$ python -q
>>> import numpy as np
>>> np.set_printoptions(precision=2, suppress=True, linewidth=100)
>>> def tidy(a):
...     return np.round(a, 2) + 0
... 
>>> feats = np.loadtxt("block8.csv", delimiter=",")
>>> feats
array([[ 12., -12.,  21.],
       [-12.,  19., -28.],
       [ 21., -28.,  52.]])
>>> w, V = np.linalg.eigh(feats)
>>> x0 = np.array([6, 7, 7])
>>> tidy(V * np.sqrt(w) @ V.T)
array([[ 2.59, -1.14,  2.  ],
       [-1.14,  3.25, -2.66],
       [ 2.  , -2.66,  6.4 ]])
>>> tidy(np.linalg.eigvalsh(feats[1:, 1:]))
array([ 3., 68.])
>>> x0 @ feats @ x0
np.float64(1923.0)
>>> np.abs(feats).sum(axis=1).max(), np.abs(w).max()
(np.float64(101.0), np.float64(77.0))
>>> tidy(x0 @ feats @ x0 / (x0 @ x0)), tidy(w[0]), w[-1]
(np.float64(14.35), np.float64(3.0), np.float64(77.0))
>>> cov = feats.T @ feats
>>> tidy(np.linalg.eigvalsh(cov)[::-1])
array([5929.,    9.,    9.])
>>> np.allclose(cov, cov.T)
True
>>> np.linalg.matrix_rank(cov)
np.int64(3)
>>> (feats @ feats.T).shape
(3, 3)
>>> Q, R = np.linalg.qr(feats)
>>> print(tidy(Q.T @ Q))
[[1. 0. 0.]
 [0. 1. 0.]
 [0. 0. 1.]]
>>> tidy(Q @ R)
array([[ 12., -12.,  21.],
       [-12.,  19., -28.],
       [ 21., -28.,  52.]])
>>> tidy(Q)
array([[-0.44, -0.76, -0.47],
       [ 0.44, -0.64,  0.62],
       [-0.78,  0.07,  0.62]])
>>> print(tidy(R))
[[-27.    35.56 -62.22]
 [  0.    -4.98   5.55]
 [  0.     0.     5.15]]
>>> m1 = np.diag(np.array([0, 2, 0, 2, 2])) + 5 * np.eye(5, k=1) + 5 * np.eye(5, k=-1)
>>> m1
array([[0., 5., 0., 0., 0.],
       [5., 2., 5., 0., 0.],
       [0., 5., 0., 5., 0.],
       [0., 0., 5., 2., 5.],
       [0., 0., 0., 5., 2.]])
>>> rng = np.random.default_rng(6303)
>>> z = rng.permutation(5)
>>> A2 = m1[:, z] * rng.choice([-1, 1], 5)
>>> A2
array([[-5., -0., -0.,  0., -0.],
       [-2., -0., -0.,  5., -5.],
       [-5., -5., -0.,  0., -0.],
       [-0., -2., -5.,  5., -0.],
       [-0., -5., -2.,  0., -0.]])
>>> U, _, vt = np.linalg.svd(m1.T @ A2)
>>> print(tidy(np.linalg.lstsq(m1, A2)[0]))
[[ 0.  0.  0.  0. -1.]
 [-1.  0.  0.  0.  0.]
 [ 0.  0.  0.  1.  0.]
 [ 0. -1.  0.  0.  0.]
 [ 0.  0. -1.  0.  0.]]
>>> z
array([1, 3, 4, 2, 0])
>>> w, V = np.linalg.eigh(m1)
>>> x0 = np.array([-5, -1, -5, -3, -4])
>>> np.abs(m1).sum(axis=1).max(), tidy(np.abs(w).max())
(np.float64(12.0), np.float64(9.91))
>>> print(x0 @ m1 @ x0)
422.0
>>> print(np.all(np.linalg.eigvalsh(m1) > 0))
False
>>> tidy(np.linalg.eigvalsh(m1).min())
np.float64(-7.57)
>>> np.allclose(m1, m1.T)
True
>>> tidy(np.linalg.det(m1))
np.float64(1250.0)
>>> tidy(np.abs(np.linalg.eigvals(m1)).max())
np.float64(9.91)
>>> print(np.trace(m1))
6.0
>>> A2 = m1 / np.linalg.norm(m1, axis=1, keepdims=True)
>>> cov = A2 @ A2.T
>>> tidy(cov)
array([[1.  , 0.27, 0.71, 0.  , 0.  ],
       [0.27, 1.  , 0.19, 0.46, 0.  ],
       [0.71, 0.19, 1.  , 0.19, 0.66],
       [0.  , 0.46, 0.19, 1.  , 0.51],
       [0.  , 0.  , 0.66, 0.51, 1.  ]])
>>> M = np.load("run19.npy")
>>> print(M)
[[ 0.5 -0.6 -0.3 -0.7 -0.8]
 [ 0.7  0.2 -0.1  0.3  0.2]
 [ 0.6  0.9  0.5 -0.4  0.3]]
>>> A2 = M / np.sqrt((M ** 2).mean(axis=1, keepdims=True))
>>> tidy(A2[2])
array([ 1.04,  1.56,  0.87, -0.69,  0.52])
>>> np.linalg.matrix_rank(A2) == np.linalg.matrix_rank(M)
np.True_
>>> print(tidy(M - M.mean(axis=1, keepdims=True)))
[[ 0.88 -0.22  0.08 -0.32 -0.42]
 [ 0.44 -0.06 -0.36  0.04 -0.06]
 [ 0.22  0.52  0.12 -0.78 -0.08]]
>>> A2 = np.array([[-2, 0], [0, -2], [-3, -1], [-1, 2], [0, 0]])
>>> tidy(np.einsum("ik,kj->ji", M, A2))
array([[ 0.6, -1.4, -2.3],
       [ 0.1,  0.3, -3.1]])
>>> np.vstack([M, A2.T]).shape
(5, 5)
>>> tidy(np.einsum("ik,kj->ij", M, A2))
array([[ 0.6,  0.1],
       [-1.4,  0.3],
       [-2.3, -3.1]])
>>> tidy(M @ A2)
array([[ 0.6,  0.1],
       [-1.4,  0.3],
       [-2.3, -3.1]])
>>> print(tidy(np.einsum("ij->j", M)))
[ 1.8  0.5  0.1 -0.8 -0.3]
>>> np.linalg.matrix_rank(np.vstack([M, A2.T]))
np.int64(5)
